$ python -q
>>> import numpy as np
>>> from numpy import linalg as LA
>>> np.set_printoptions(precision=2, suppress=True, linewidth=120)
>>> rnd = lambda a: np.round(a, 2) + 0
>>> A = np.array([[0, -3, -1, 3, 0, 1, 0, -1],
...     [3, 0, 3, 0, -3, 2, 1, -6],
...     [1, -3, 0, 1, 0, 0, -1, 1],
...     [-3, 0, -1, 0, 6, -3, 0, -5],
...     [0, 3, 0, -6, 0, 1, -3, -1],
...     [-1, -2, 0, 3, -1, 0, -3, -6],
...     [0, -1, 1, 0, 3, 3, 0, -4],
...     [1, 6, -1, 5, 1, 6, 4, 0]])
>>> x = np.array([-2, 2, 2, -1, -2, -2, 1, 1])
>>> target = A @ x
>>> target
array([-14,  -3,  -9,  -7,   6, -12, -16,  -7])
>>> rnd(LA.solve(A, target + A[:, 1]))
array([-2.,  3.,  2., -1., -2., -2.,  1.,  1.])
>>> rnd(LA.solve(A, target))
array([-2.,  2.,  2., -1., -2., -2.,  1.,  1.])
>>> rnd(LA.solve(A, A[:, 0]))
array([1., 0., 0., 0., 0., 0., 0., 0.])
>>> A2 = LA.inv(A)
>>> rnd(LA.slogdet(A)[0])
np.float64(1.0)
>>> print(rnd(LA.cond(A)))
12.0
>>> rnd(LA.det(A) * A2)
array([[      0.,   35010.,  104641.,   33843.,   28008.,  -19061.,  -47069.,   24118.],
       [ -35010.,       0.,   15171.,    6224.,    3501.,   11670.,  -13615.,   15171.],
       [-104641.,  -15171.,       0.,  -28008.,  -47069.,   28008.,   53682.,  -10503.],
       [ -33843.,   -6224.,   28008.,       0.,  -16727.,   21395.,   -3112.,   12059.],
       [ -28008.,   -3501.,   47069.,   16727.,       0.,   -3890.,    8947.,    9725.],
       [  19061.,  -11670.,  -28008.,  -21395.,    3890.,       0.,   31509.,   -1167.],
       [  47069.,   13615.,  -53682.,    3112.,   -8947.,  -31509.,       0.,   -9336.],
       [ -24118.,  -15171.,   10503.,  -12059.,   -9725.,    1167.,    9336.,       0.]])
>>> rnd(LA.det(A) * LA.det(A2))
np.float64(1.0)
>>> rnd(LA.inv(A2))
array([[ 0., -3., -1.,  3.,  0.,  1.,  0., -1.],
       [ 3.,  0.,  3.,  0., -3.,  2.,  1., -6.],
       [ 1., -3.,  0.,  1.,  0.,  0., -1.,  1.],
       [-3.,  0., -1.,  0.,  6., -3.,  0., -5.],
       [ 0.,  3.,  0., -6.,  0.,  1., -3., -1.],
       [-1., -2.,  0.,  3., -1.,  0., -3., -6.],
       [ 0., -1.,  1.,  0.,  3.,  3.,  0., -4.],
       [ 1.,  6., -1.,  5.,  1.,  6.,  4.,  0.]])
